>>> import numpy as np
>>> np.set_printoptions(suppress=True, linewidth=120)
>>> tidy = lambda a: np.round(a, 2) + 0
>>> out = np.array([[1, -2], [1, 1]])
>>> basis = np.array([[-1, -2, -4, -2, 5],
...     [1, 5, 4, 0, 5],
...     [1, 3, -1, 0, 2],
...     [3, 2, -4, 5, 4],
...     [-4, 4, 1, 2, -1]])
>>> m1 = np.block([[out, np.zeros((2, 5))], [np.zeros((5, 2)), basis]])
>>> m1
array([[ 1., -2.,  0.,  0.,  0.,  0.,  0.],
       [ 1.,  1.,  0.,  0.,  0.,  0.,  0.],
       [ 0.,  0., -1., -2., -4., -2.,  5.],
       [ 0.,  0.,  1.,  5.,  4.,  0.,  5.],
       [ 0.,  0.,  1.,  3., -1.,  0.,  2.],
       [ 0.,  0.,  3.,  2., -4.,  5.,  4.],
       [ 0.,  0., -4.,  4.,  1.,  2., -1.]])
>>> u = np.array([1, 1, -2, 0, -2, -2, 1])
>>> out = m1 + np.outer(u, np.eye(7)[1])
>>> tidy(np.linalg.det(out) / np.linalg.det(m1)), tidy(1 + np.linalg.solve(m1, u)[1])
(np.float64(1.0), np.float64(1.0))
>>> np.linalg.matrix_rank(out - m1)
np.int64(1)
>>> tidy(np.sort(np.linalg.eigvals(m1).real))
array([-2.65, -2.44, -2.44,  1.  ,  1.  ,  5.18,  9.34])
>>> tidy(np.linalg.det(m1))
np.float64(-13794.0)
>>> u = np.array([3, 0, 1])
>>> np.polyval(u, m1[1])
array([4., 4., 1., 1., 1., 1., 1.])
>>> np.convolve(m1[1], u)
array([3., 3., 1., 1., 0., 0., 0., 0., 0.])
>>> np.array([np.convolve(row, u, "same") for row in m1])
array([[ -6.,   1.,  -2.,   0.,   0.,   0.,   0.],
       [  3.,   1.,   1.,   0.,   0.,   0.,   0.],
       [  0.,  -3.,  -6., -13.,  -8.,  11.,  -2.],
       [  0.,   3.,  15.,  13.,   5.,  19.,   0.],
       [  0.,   3.,   9.,  -2.,   3.,   5.,   0.],
       [  0.,   9.,   6.,  -9.,  17.,   8.,   5.],
       [  0., -12.,  12.,  -1.,  10.,  -2.,   2.]])
>>> np.cross(m1[1, :3], m1[3, :3])
array([ 1., -1.,  0.])
>>> x0 = np.array([3, -1, -3, -3, 2, 3, -1])
>>> rhs = m1 @ x0
>>> coef, lr = np.zeros(7), 1 / np.linalg.norm(m1, 2) ** 2
>>> for i in range(40):
...     coef -= lr * m1.T @ (m1 @ coef - rhs)
...     if i % 10 == 0: print(i, round(np.linalg.norm(m1 @ coef - rhs), 2))
... 
0 12.22
10 6.97
20 5.06
30 3.74
>>> tidy(coef)
array([ 1.68, -1.18, -2.64, -2.31,  1.44,  2.31, -1.43])
>>> A = np.array([[2, 5, 2, 0, -3],
...     [-4, 3, 0, 2, -4],
...     [-1, -5, 0, -3, 1],
...     [4, -3, 2, -4, 3],
...     [2, 0, -1, 4, 3],
...     [-1, 2, 0, 0, 3],
...     [0, -5, -3, 5, -5],
...     [-4, -4, 5, -1, 3]])
>>> A[6] = A[4]
>>> A
array([[ 2,  5,  2,  0, -3],
       [-4,  3,  0,  2, -4],
       [-1, -5,  0, -3,  1],
       [ 4, -3,  2, -4,  3],
       [ 2,  0, -1,  4,  3],
       [-1,  2,  0,  0,  3],
       [ 2,  0, -1,  4,  3],
       [-4, -4,  5, -1,  3]])
>>> x0 = np.array([1, 2, 0, 1, -3, 0, -1])
>>> h1 = np.maximum(m1 @ x0, 0)
>>> np.maximum(m1 @ x0, 0) - np.maximum(-m1 @ x0, 0)
array([ -3.,   3.,   5., -12.,   4.,  10.,   2.])
>>> tidy(np.tanh(m1 @ x0))
array([-1.  ,  1.  ,  1.  , -1.  ,  1.  ,  1.  ,  0.96])
>>> m1 * (h1 > 1e-9)[:, None]
array([[ 0., -0.,  0.,  0.,  0.,  0.,  0.],
       [ 1.,  1.,  0.,  0.,  0.,  0.,  0.],
       [ 0.,  0., -1., -2., -4., -2.,  5.],
       [ 0.,  0.,  0.,  0.,  0.,  0.,  0.],
       [ 0.,  0.,  1.,  3., -1.,  0.,  2.],
       [ 0.,  0.,  3.,  2., -4.,  5.,  4.],
       [ 0.,  0., -4.,  4.,  1.,  2., -1.]])
